In [1]: import numpy as np

In [2]: from numpy import linalg as LA

In [3]: np.set_printoptions(precision=2, suppress=True, linewidth=100)

In [4]: def rnd(a):
   ...:     return np.round(a, 2) + 0
   ...: 

In [5]: mat = np.array([[19, 2, 3], [2, 8, -7], [3, -7, 17]])

In [6]: T = np.stack([mat, 5 * mat, mat[::-1]])

In [7]: LA.matrix_rank(T.reshape(3, -1))
Out[7]: np.int64(2)

In [8]: T.shape
Out[8]: (3, 3, 3)

In [9]: rnd(LA.norm(T, axis=(1, 2)))
Out[9]: array([ 28.95, 144.74,  28.95])

In [10]: np.einsum("bij,cij->bc", T, T)
Out[10]: 
array([[  838,  4190,   305],
       [ 4190, 20950,  1525],
       [  305,  1525,   838]])

In [11]: low = LA.cholesky(mat)

In [12]: rnd(low @ low.T)
Out[12]: 
array([[19.,  2.,  3.],
       [ 2.,  8., -7.],
       [ 3., -7., 17.]])

In [13]: LA.eigvalsh(mat).min() > 0
Out[13]: np.True_

In [14]: np.prod(np.diag(low)) ** 2, rnd(LA.det(mat))
Out[14]: (np.float64(1429.0), np.float64(1429.0))

In [15]: rnd(mat / np.sqrt(np.outer(np.diag(mat), np.diag(mat))))
Out[15]: 
array([[ 1.  ,  0.16,  0.17],
       [ 0.16,  1.  , -0.6 ],
       [ 0.17, -0.6 ,  1.  ]])

In [16]: out = LA.inv(mat)

In [17]: rnd(LA.slogdet(mat)[0])
Out[17]: np.float64(1.0)

In [18]: rnd(LA.det(mat) * LA.det(out))
Out[18]: np.float64(1.0)

In [19]: rnd(LA.cond(mat))
Out[19]: np.float64(6.26)

In [20]: hat = np.triu(np.array([[0, -3, -1], [-2, -1, -1], [3, 1, -1]]), 1) + np.eye(3)

In [21]: out = hat @ mat @ LA.inv(hat)

In [22]: np.trace(out), np.trace(mat)
Out[22]: (np.float64(44.0), np.int64(44))

In [23]: rnd(np.poly(out))
Out[23]: array([    1.,   -44.,   549., -1429.])

In [24]: rnd(LA.det(out))
Out[24]: np.float64(1429.0)

In [25]: K = np.load("block4.npy")

In [26]: K
Out[26]: 
array([[  5.93,  -5.5 ,  -0.67,  -3.1 ],
       [ -3.59,   3.65,   0.33,   2.26],
       [  0.94,  -3.22,  -0.46,  -3.1 ],
       [ -1.27,   0.14,  -0.34,  -1.1 ],
       [ -2.39,   1.26,  -0.12,   0.01],
       [ -4.02,   1.5 ,   0.35,  -0.23],
       [ 11.35, -10.4 ,  -0.37,  -4.74]])

In [27]: gram = K.T @ K

In [28]: rnd(gram)
Out[28]: 
array([[ 201.24, -176.  ,  -10.48,  -80.91],
       [-176.  ,  165.96,   10.54,   84.09],
       [ -10.48,   10.54,    1.16,    6.29],
       [ -80.91,   84.09,    6.29,   48.06]])

In [29]: rnd(LA.eigvalsh(gram)[::-1])
Out[29]: array([399.76,  15.99,   0.64,   0.02])

In [30]: LA.matrix_rank(gram)
Out[30]: np.int64(4)

In [31]: (K @ K.T).shape
Out[31]: (7, 7)

In [32]: rnd(LA.svd(K, compute_uv=False) ** 2)
Out[32]: array([399.76,  15.99,   0.64,   0.02])

In [33]: np.allclose(gram, gram.T)
Out[33]: True

In [34]: rnd(np.trace(gram)), rnd((K ** 2).sum())
Out[34]: (np.float64(416.42), np.float64(416.42))

In [35]: r0, v = K[3], K[6]

In [36]: rnd(r0 @ r0)
Out[36]: np.float64(2.96)

In [37]: rnd(r0 @ v)
Out[37]: np.float64(-10.53)

In [38]: p = (r0 @ v) / (r0 @ r0) * r0

In [39]: rnd(p)
Out[39]: array([ 4.52, -0.5 ,  1.21,  3.92])

In [40]: rnd((v - p) @ r0)
Out[40]: np.float64(0.0)

In [41]: LA.matrix_rank(np.outer(r0, v))
Out[41]: np.int64(1)

In [42]: rnd(LA.norm(r0 + v) ** 2 + LA.norm(r0 - v) ** 2)
Out[42]: np.float64(525.09)

In [43]: W0 = np.loadtxt("layer7.csv", delimiter=",")

In [44]: W0
Out[44]: 
array([[ 2.,  0.,  0.,  0.,  0.],
       [ 1., -2.,  0.,  0.,  0.],
       [-5.,  1., -4.,  0.,  0.],
       [ 2.,  5., -5., -2.,  0.],
       [ 3., -4., -1., -4., -4.]])

In [45]: W0 @ W0
Out[45]: 
array([[  4.,   0.,   0.,   0.,   0.],
       [  0.,   4.,   0.,   0.,   0.],
       [ 11.,  -6.,  16.,   0.,   0.],
       [ 30., -25.,  30.,   4.,   0.],
       [-13.,   3.,  28.,  24.,  16.]])

In [46]: LA.matrix_rank(W0 - W0[0, 0] * np.eye(5))
Out[46]: np.int64(4)
